$ ipython --no-banner

In [1]: import numpy as np

In [2]: np.set_printoptions(suppress=True, linewidth=120)

In [3]: rng = np.random.default_rng(5661)

In [4]: idx = rng.integers(0, 2, 9)

In [5]: A = (idx[:, None] == idx) * 2 + np.eye(9)

In [6]: print(A)
[[3. 0. 2. 2. 2. 0. 2. 2. 0.]
 [0. 3. 0. 0. 0. 2. 0. 0. 2.]
 [2. 0. 3. 2. 2. 0. 2. 2. 0.]
 [2. 0. 2. 3. 2. 0. 2. 2. 0.]
 [2. 0. 2. 2. 3. 0. 2. 2. 0.]
 [0. 2. 0. 0. 0. 3. 0. 0. 2.]
 [2. 0. 2. 2. 2. 0. 3. 2. 0.]
 [2. 0. 2. 2. 2. 0. 2. 3. 0.]
 [0. 2. 0. 0. 0. 2. 0. 0. 3.]]

In [7]: u, g = A[2], A[0]

In [8]: print(u @ u)
29.0

In [9]: pr = (u @ g) / (u @ u) * u

In [10]: print(np.outer(u, g))
[[6. 0. 4. 4. 4. 0. 4. 4. 0.]
 [0. 0. 0. 0. 0. 0. 0. 0. 0.]
 [9. 0. 6. 6. 6. 0. 6. 6. 0.]
 [6. 0. 4. 4. 4. 0. 4. 4. 0.]
 [6. 0. 4. 4. 4. 0. 4. 4. 0.]
 [0. 0. 0. 0. 0. 0. 0. 0. 0.]
 [6. 0. 4. 4. 4. 0. 4. 4. 0.]
 [6. 0. 4. 4. 4. 0. 4. 4. 0.]
 [0. 0. 0. 0. 0. 0. 0. 0. 0.]]

In [11]: print(np.round(g - pr, 3))
[ 1.069  0.    -0.897  0.069  0.069  0.     0.069  0.069  0.   ]

In [12]: print(np.linalg.matrix_rank(np.outer(u, g)))
1

In [13]: print(round((g - pr) @ u, 3))
-0.0

In [14]: print(round(float(np.abs(np.linalg.eigvals(A)).max()), 3))
13.0

In [15]: print(np.round(np.linalg.matrix_power(A, 4), 3))
[[4761.    0. 4760. 4760. 4760.    0. 4760. 4760.    0.]
 [   0.  801.    0.    0.    0.  800.    0.    0.  800.]
 [4760.    0. 4761. 4760. 4760.    0. 4760. 4760.    0.]
 [4760.    0. 4760. 4761. 4760.    0. 4760. 4760.    0.]
 [4760.    0. 4760. 4760. 4761.    0. 4760. 4760.    0.]
 [   0.  800.    0.    0.    0.  801.    0.    0.  800.]
 [4760.    0. 4760. 4760. 4760.    0. 4761. 4760.    0.]
 [4760.    0. 4760. 4760. 4760.    0. 4760. 4761.    0.]
 [   0.  800.    0.    0.    0.  800.    0.    0.  801.]]

In [16]: print((np.linalg.matrix_power((A != 0) + (A.T != 0) + np.eye(9), 9) > 0).astype(int))
[[1 0 1 1 1 0 1 1 0]
 [0 1 0 0 0 1 0 0 1]
 [1 0 1 1 1 0 1 1 0]
 [1 0 1 1 1 0 1 1 0]
 [1 0 1 1 1 0 1 1 0]
 [0 1 0 0 0 1 0 0 1]
 [1 0 1 1 1 0 1 1 0]
 [1 0 1 1 1 0 1 1 0]
 [0 1 0 0 0 1 0 0 1]]

In [17]: print(np.round(np.sort(np.linalg.eigvals(A).real), 3))
[ 1.  1.  1.  1.  1.  1.  1.  7. 13.]

In [18]: print((A != 0).astype(int))
[[1 0 1 1 1 0 1 1 0]
 [0 1 0 0 0 1 0 0 1]
 [1 0 1 1 1 0 1 1 0]
 [1 0 1 1 1 0 1 1 0]
 [1 0 1 1 1 0 1 1 0]
 [0 1 0 0 0 1 0 0 1]
 [1 0 1 1 1 0 1 1 0]
 [1 0 1 1 1 0 1 1 0]
 [0 1 0 0 0 1 0 0 1]]

In [19]: print(np.flatnonzero(np.linalg.matrix_power((A != 0) + (A.T != 0) + np.eye(9), 9)[2]))
[0 2 3 4 6 7]
